$ python -q
>>> import numpy as np
>>> from numpy import linalg as LA
>>> np.set_printoptions(precision=1, suppress=True, linewidth=200, sign=" ")
>>> def rd(a):
...     return np.round(a, 1) + 0
... 
>>> K = np.array([[0, 0, 1, 0, 0, 0, 0, 0],
...     [2, 0, 0, 0, 0, 0, 0, 0],
...     [0, 0, 0, 0, 0, 0, 0, 0],
...     [0, 0, 0, 0, -3, 0, 0, 0],
...     [0, 0, 0, 0, 0, 0, -3, 0],
...     [0, 0, 0, 0, 0, 0, 0, 0],
...     [0, 0, 0, -1, 0, 0, 0, 0],
...     [0, 0, 0, 0, 0, 2, 0, 0]])
>>> x = np.array([3, -1, -1, -2, 3, 0, -1, 1])
>>> (K @ x).argmax()
np.int64(1)
>>> K @ x
array([-1,  6,  0, -9,  3,  0,  2,  0])
>>> K @ np.ones(8)
array([ 1.,  2.,  0., -3., -3.,  0., -1.,  2.])
>>> np.einsum("ij,j->i", K, x)
array([-1,  6,  0, -9,  3,  0,  2,  0])
>>> x = np.array([3, -1, -2, 1, 5, 1, 5, -3])
>>> a = np.maximum(K @ x, 0)
>>> K * (a > 1e-9)[:, None]
array([[ 0,  0,  0,  0,  0,  0,  0,  0],
       [ 2,  0,  0,  0,  0,  0,  0,  0],
       [ 0,  0,  0,  0,  0,  0,  0,  0],
       [ 0,  0,  0,  0,  0,  0,  0,  0],
       [ 0,  0,  0,  0,  0,  0,  0,  0],
       [ 0,  0,  0,  0,  0,  0,  0,  0],
       [ 0,  0,  0,  0,  0,  0,  0,  0],
       [ 0,  0,  0,  0,  0,  2,  0,  0]])
>>> K.T @ a
array([ 12,   0,   0,   0,   0,   4,   0,   0])
>>> np.flatnonzero(a > 1e-9)
array([ 1,  7])
>>> a
array([ 0,  6,  0,  0,  0,  0,  0,  2])
>>> left, s, Vh = LA.svd(K, full_matrices=False)
>>> rd(np.sqrt((s ** 2).sum())), rd(LA.norm(K))
(np.float64(5.3), np.float64(5.3))
>>> np.allclose(left * s @ Vh, K)
True
>>> left.T @ left
array([[ 1.,  0.,  0.,  0.,  0.,  0.,  0.,  0.],
       [ 0.,  1.,  0.,  0.,  0.,  0.,  0.,  0.],
       [ 0.,  0.,  1.,  0.,  0.,  0.,  0.,  0.],
       [ 0.,  0.,  0.,  1.,  0.,  0.,  0.,  0.],
       [ 0.,  0.,  0.,  0.,  1.,  0.,  0.,  0.],
       [ 0.,  0.,  0.,  0.,  0.,  1.,  0.,  0.],
       [ 0.,  0.,  0.,  0.,  0.,  0.,  1.,  0.],
       [ 0.,  0.,  0.,  0.,  0.,  0.,  0.,  1.]])
>>> s
array([ 3.,  3.,  2.,  2.,  1.,  1., -0.,  0.])
>>> K @ K.T
array([[ 1,  0,  0,  0,  0,  0,  0,  0],
       [ 0,  4,  0,  0,  0,  0,  0,  0],
       [ 0,  0,  0,  0,  0,  0,  0,  0],
       [ 0,  0,  0,  9,  0,  0,  0,  0],
       [ 0,  0,  0,  0,  9,  0,  0,  0],
       [ 0,  0,  0,  0,  0,  0,  0,  0],
       [ 0,  0,  0,  0,  0,  0,  1,  0],
       [ 0,  0,  0,  0,  0,  0,  0,  4]])
>>> rd(LA.norm(K, axis=0))
array([ 2.,  0.,  1.,  1.,  3.,  2.,  3.,  0.])
>>> t = np.radians(15)
>>> R = np.eye(8)
>>> R[6, 6] = R[3, 3] = np.cos(t)
>>> R[6, 3], R[3, 6] = -np.sin(t), np.sin(t)
>>> rd(R)
array([[ 1. ,  0. ,  0. ,  0. ,  0. ,  0. ,  0. ,  0. ],
       [ 0. ,  1. ,  0. ,  0. ,  0. ,  0. ,  0. ,  0. ],
       [ 0. ,  0. ,  1. ,  0. ,  0. ,  0. ,  0. ,  0. ],
       [ 0. ,  0. ,  0. ,  1. ,  0. ,  0. ,  0.3,  0. ],
       [ 0. ,  0. ,  0. ,  0. ,  1. ,  0. ,  0. ,  0. ],
       [ 0. ,  0. ,  0. ,  0. ,  0. ,  1. ,  0. ,  0. ],
       [ 0. ,  0. ,  0. , -0.3,  0. ,  0. ,  1. ,  0. ],
       [ 0. ,  0. ,  0. ,  0. ,  0. ,  0. ,  0. ,  1. ]])
>>> B = K @ R.T
>>> np.allclose(K @ K.T, B @ B.T)
True
>>> rd(B)
array([[ 0. ,  0. ,  1. ,  0. ,  0. ,  0. ,  0. ,  0. ],
       [ 2. ,  0. ,  0. ,  0. ,  0. ,  0. ,  0. ,  0. ],
       [ 0. ,  0. ,  0. ,  0. ,  0. ,  0. ,  0. ,  0. ],
       [ 0. ,  0. ,  0. ,  0. , -3. ,  0. ,  0. ,  0. ],
       [ 0. ,  0. ,  0. , -0.8,  0. ,  0. , -2.9,  0. ],
       [ 0. ,  0. ,  0. ,  0. ,  0. ,  0. ,  0. ,  0. ],
       [ 0. ,  0. ,  0. , -1. ,  0. ,  0. ,  0.3,  0. ],
       [ 0. ,  0. ,  0. ,  0. ,  0. ,  2. ,  0. ,  0. ]])
>>> rd(LA.det(R)), rd(np.trace(R))
(np.float64(1.0), np.float64(7.9))
>>> rd(np.abs(B - K).max(axis=0))
array([ 0. ,  0. ,  0. ,  0.8,  0. ,  0. ,  0.3,  0. ])
>>> t = np.deg2rad(45)
>>> W0 = np.eye(5)
>>> W0[np.ix_([2, 4], [2, 4])] = [[np.cos(t), -np.sin(t)], [np.sin(t), np.cos(t)]]
>>> rd(W0)
array([[ 1. ,  0. ,  0. ,  0. ,  0. ],
       [ 0. ,  1. ,  0. ,  0. ,  0. ],
       [ 0. ,  0. ,  0.7,  0. , -0.7],
       [ 0. ,  0. ,  0. ,  1. ,  0. ],
       [ 0. ,  0. ,  0.7,  0. ,  0.7]])
>>> rng = np.random.default_rng(11)
>>> lab = rng.permutation(5)
>>> B = W0[:, lab] * rng.choice([-1, 1], 5)
>>> rd(B)
array([[ 0. ,  0. ,  0. ,  0. , -1. ],
       [ 1. ,  0. ,  0. ,  0. ,  0. ],
       [ 0. , -0.7, -0.7,  0. ,  0. ],
       [ 0. ,  0. ,  0. , -1. ,  0. ],
       [ 0. ,  0.7, -0.7,  0. ,  0. ]])
>>> left, _, Vh = LA.svd(W0.T @ B)
>>> rd(left @ Vh)
array([[ 0.,  0.,  0.,  0., -1.],
       [ 1.,  0.,  0.,  0.,  0.],
       [ 0.,  0., -1.,  0.,  0.],
       [ 0.,  0.,  0., -1.,  0.],
       [ 0.,  1.,  0.,  0.,  0.]])
>>> lab
array([ 1,  4,  2,  3,  0])
>>> f, g = W0[3], W0[0]
>>> f @ f
np.float64(1.0)
>>> p = (f @ g) / (f @ f) * f
>>> p
array([ 0.,  0.,  0.,  0.,  0.])
>>> x = np.array([1, 2, 1, 3, -1])
>>> rd(np.sort(np.abs(np.degrees(np.angle(LA.eigvals(W0))))))
array([  0.,   0.,   0.,  45.,  45.])
>>> [p for p in range(1, 25) if np.allclose(LA.matrix_power(W0, p), np.eye(5))]
[8, 16, 24]
>>> rd(LA.inv(W0))
array([[ 1. ,  0. ,  0. ,  0. ,  0. ],
       [ 0. ,  1. ,  0. ,  0. ,  0. ],
       [ 0. ,  0. ,  0.7,  0. ,  0.7],
       [ 0. ,  0. ,  0. ,  1. ,  0. ],
       [ 0. ,  0. , -0.7,  0. ,  0.7]])
>>> x = np.array([4, 0, 1, -3, -1])
>>> y = W0 @ x
>>> rd(y)
array([ 4. ,  0. ,  1.4, -3. ,  0. ])
>>> rd(LA.solve(W0, W0[:, 3]))
array([ 0.,  0.,  0.,  1.,  0.])
>>> rd(LA.solve(W0, y + W0[:, 4]))
array([ 4.,  0.,  1., -3.,  0.])
>>> rd(LA.solve(W0, -1 * y))
array([-4.,  0., -1.,  3.,  1.])
>>> feats = np.loadtxt("sample3.csv", delimiter=",")
>>> feats
array([[ 0.1, -0.4,  1.6],
       [-0.7, -0.3, -1.5],
       [ 0.5, -0.1, -0.5],
       [-0.3, -1.4,  1.6],
       [ 1.1,  0.2, -0.5],
       [-0.3,  0.7,  0.3],
       [ 0.8,  0.9,  1.2]])
>>> B = np.c_[feats[:, :1] @ np.array([[0]]), np.array([2, -1, 0, 1, 2, -3, -2])]
>>> B
array([[ 0.,  2.],
       [ 0., -1.],
       [ 0.,  0.],
       [ 0.,  1.],
       [ 0.,  2.],
       [ 0., -3.],
       [ 0., -2.]])
>>> rd(LA.lstsq(feats, B[:, 0])[0])
array([ 0.,  0.,  0.])
>>> LA.matrix_rank(B)
np.int64(1)
>>> rd(LA.norm(LA.qr(feats)[0].T @ B, axis=0) ** 2 / ((B ** 2).sum(axis=0) + 1e-12))
array([ 0. ,  0.7])
>>> f = np.array([-9, -2])
>>> np.convolve(feats[1], f)
array([  6.3,   4.1,  14.1,   3. ])
>>> rd(np.correlate(feats[1], feats[2], "full"))
array([ 0.4,  0.2,  0.4,  0. , -0.8])
>>> rd(np.cross(feats[1, :3], feats[2, :3]))
array([ 0. , -1.1,  0.2])
>>> rd(np.array([np.convolve(row, f, "same") for row in feats]))
array([[ -0.9,   3.4, -13.6],
       [  6.3,   4.1,  14.1],
       [ -4.5,  -0.1,   4.7],
       [  2.7,  13.2, -11.6],
       [ -9.9,  -4. ,   4.1],
       [  2.7,  -5.7,  -4.1],
       [ -7.2,  -9.7, -12.6]])
>>> proj = feats @ LA.solve(feats.T @ feats, feats.T)
>>> rd(proj @ feats[:, 0])
array([ 0.1, -0.7,  0.5, -0.3,  1.1, -0.3,  0.8])
>>> np.allclose(proj @ proj, proj)
True
>>> rd(proj)
array([[ 0.3, -0.2, -0.1,  0.3, -0.1,  0. ,  0.1],
       [-0.2,  0.4,  0. , -0.1, -0.1,  0. , -0.4],
       [-0.1,  0. ,  0.2,  0. ,  0.3, -0.2,  0. ],
       [ 0.3, -0.1,  0. ,  0.7, -0.1, -0.2, -0.2],
       [-0.1, -0.1,  0.3, -0.1,  0.6, -0.3,  0.1],
       [ 0. ,  0. , -0.2, -0.2, -0.3,  0.3,  0.2],
       [ 0.1, -0.4,  0. , -0.2,  0.1,  0.2,  0.5]])
>>> rd(LA.eigvalsh(proj))
array([ 0.,  0.,  0.,  0.,  1.,  1.,  1.])
>>> rd(np.trace(proj))
np.float64(3.0)
>>> left, s, Vh = LA.svd(proj)
>>> V = Vh[:(s > 1e-8).sum()]
>>> x = proj[6] + 2 * proj[5] + rng.integers(2) * np.eye(7)[6]
>>> rd(x)
array([ 0.1, -0.5, -0.5, -0.6, -0.5,  0.9,  0.9])
>>> rd(LA.norm(x - V.T @ V @ x))
np.float64(0.0)
>>> LA.matrix_rank(np.vstack([proj, x]))
np.int64(3)
>>> rd(np.diag(V.T @ V))
array([ 0.3,  0.4,  0.2,  0.7,  0.6,  0.3,  0.5])
>>> x = np.array([-3, 0, -3])
>>> a = np.maximum(feats @ x, 0)
>>> a
array([ 0. ,  6.6,  0. ,  0. ,  0. ,  0. ,  0. ])
>>> W2 = np.array([[-1, -1, 3, -3, -2], [1, 3, -2, 0, -3]])
>>> m1 = np.repeat(W2, 13 // 2, axis=0)
>>> m1 = m1 + 0.1 * rng.normal(size=m1.shape)
>>> rd(m1)
array([[-0.9, -1. ,  3.1, -3.2, -1.8],
       [-1. , -0.9,  3. , -3. , -2. ],
       [-0.9, -1. ,  3. , -2.9, -2.1],
       [-1.2, -1. ,  2.9, -3.2, -2.1],
       [-1. , -1.1,  2.9, -3. , -1.9],
       [-1. , -1.1,  3. , -2.9, -2. ],
       [ 1.1,  3.1, -2. , -0.1, -3. ],
       [ 1. ,  3.1, -2.1, -0.1, -3.1],
       [ 0.8,  3. , -1.9, -0.1, -2.9],
       [ 1.1,  3.1, -2. ,  0.1, -3.1],
       [ 1.1,  3.1, -2.2,  0. , -3. ],
       [ 1.1,  3. , -2. ,  0. , -3.1]])
>>> f, g = m1[6], m1[10]
>>> rd(f @ g)
np.float64(24.0)
>>> rd(f @ f)
np.float64(23.6)
>>> p = (f @ g) / (f @ f) * f
>>> rd(LA.norm(f + g) ** 2 + LA.norm(f - g) ** 2)
np.float64(96.0)
>>> rd(np.outer(f, g))
array([[ 1.1,  3.2, -2.3,  0. , -3.2],
       [ 3.3,  9.5, -6.8,  0.1, -9.4],
       [-2.1, -6.2,  4.4, -0.1,  6.1],
       [-0.1, -0.2,  0.2,  0. ,  0.2],
       [-3.1, -9.1,  6.5, -0.1,  9. ]])
>>> rd(g - p)
array([ 0. , -0.1, -0.1,  0.1,  0. ])
>>> rd((g - p) @ f)
np.float64(0.0)
>>> np.argsort(-LA.norm(m1, axis=0).round(6), kind="stable")[:3]
array([ 4,  2,  1])
>>> LA.matrix_rank(m1, rtol=0.1)
np.int64(2)
>>> round(np.log10(LA.cond(m1)))
2
>>> LA.cond(m1) > 100
np.False_
>>> proj = m1 @ LA.solve(m1.T @ m1, m1.T)
>>> rd(proj @ m1[:, 4])
array([-1.8, -2. , -2.1, -2.1, -1.9, -2. , -3. , -3.1, -2.9, -3.1, -3. , -3.1])
>>> rd(np.trace(proj))
np.float64(5.0)
>>> rd(proj)
array([[ 0.7,  0.3,  0.1,  0. ,  0. , -0.1,  0.3,  0. , -0.1, -0.1,  0. , -0.1],
       [ 0.3,  0.3,  0.1,  0.1,  0. ,  0.2,  0.1, -0.1,  0.2,  0.1, -0.1, -0.1],
       [ 0.1,  0.1,  0.3,  0. ,  0.1,  0.3, -0.1, -0.1, -0.2,  0.2,  0. ,  0.1],
       [ 0. ,  0.1,  0. ,  0.5,  0.3,  0.1, -0.1,  0.1,  0.2, -0.2,  0. , -0.1],
       [ 0. ,  0. ,  0.1,  0.3,  0.5,  0.1, -0.1,  0.1, -0.1, -0.2,  0.2,  0.1],
       [-0.1,  0.2,  0.3,  0.1,  0.1,  0.4, -0.1, -0.1,  0. ,  0.2, -0.1,  0. ],
       [ 0.3,  0.1, -0.1, -0.1, -0.1, -0.1,  0.3,  0.2,  0.2,  0.1,  0.1,  0.1],
       [ 0. , -0.1, -0.1,  0.1,  0.1, -0.1,  0.2,  0.3,  0.1,  0. ,  0.3,  0.2],
       [-0.1,  0.2, -0.2,  0.2, -0.1,  0. ,  0.2,  0.1,  0.6,  0.1,  0. , -0.1],
       [-0.1,  0.1,  0.2, -0.2, -0.2,  0.2,  0.1,  0. ,  0.1,  0.4,  0. ,  0.2],
       [ 0. , -0.1,  0. ,  0. ,  0.2, -0.1,  0.1,  0.3,  0. ,  0. ,  0.3,  0.2],
       [-0.1, -0.1,  0.1, -0.1,  0.1,  0. ,  0.1,  0.2, -0.1,  0.2,  0.2,  0.3]])
>>> np.allclose(proj @ proj, proj)
True
>>> B = proj / np.sqrt((proj ** 2).mean(axis=1, keepdims=True))
>>> LA.matrix_rank(B) == LA.matrix_rank(proj)
np.True_
>>> LA.matrix_rank(proj - proj.mean(axis=1, keepdims=True))
np.int64(5)
>>> rd(proj - proj.mean(axis=1, keepdims=True))
array([[ 0.6,  0.2,  0. , -0.1, -0.1, -0.2,  0.2, -0.1, -0.2, -0.2, -0.1, -0.1],
       [ 0.2,  0.2,  0. ,  0.1, -0.1,  0.1,  0. , -0.1,  0.1,  0. , -0.2, -0.2],
       [ 0. ,  0. ,  0.3, -0.1,  0. ,  0.2, -0.1, -0.1, -0.3,  0.1, -0.1,  0.1],
       [-0.1,  0.1, -0.1,  0.4,  0.2,  0. , -0.1,  0. ,  0.2, -0.3,  0. , -0.2],
       [-0.1, -0.1,  0. ,  0.2,  0.4,  0. , -0.2,  0. , -0.2, -0.3,  0.1,  0. ],
       [-0.2,  0.1,  0.2,  0. ,  0. ,  0.3, -0.2, -0.2,  0. ,  0.1, -0.2,  0. ],
       [ 0.2,  0. , -0.1, -0.1, -0.2, -0.2,  0.2,  0.1,  0.1,  0. ,  0.1,  0. ],
       [-0.1, -0.1, -0.2,  0. ,  0. , -0.2,  0.1,  0.2,  0. , -0.1,  0.2,  0.1],
       [-0.2,  0.1, -0.3,  0.2, -0.2,  0. ,  0.1,  0. ,  0.6,  0.1, -0.1, -0.2],
       [-0.2,  0. ,  0.1, -0.3, -0.3,  0.1,  0. , -0.1,  0.1,  0.4,  0. ,  0.1],
       [-0.1, -0.2, -0.1,  0. ,  0.1, -0.2,  0.1,  0.2, -0.1,  0. ,  0.2,  0.2],
       [-0.1, -0.2,  0.1, -0.2,  0. ,  0. ,  0. ,  0.1, -0.2,  0.1,  0.2,  0.2]])
>>> rd(B[9])
array([-0.5,  0.3,  0.9, -0.9, -1. ,  1.1,  0.6,  0.2,  0.8,  2.3,  0.2,  1.2])
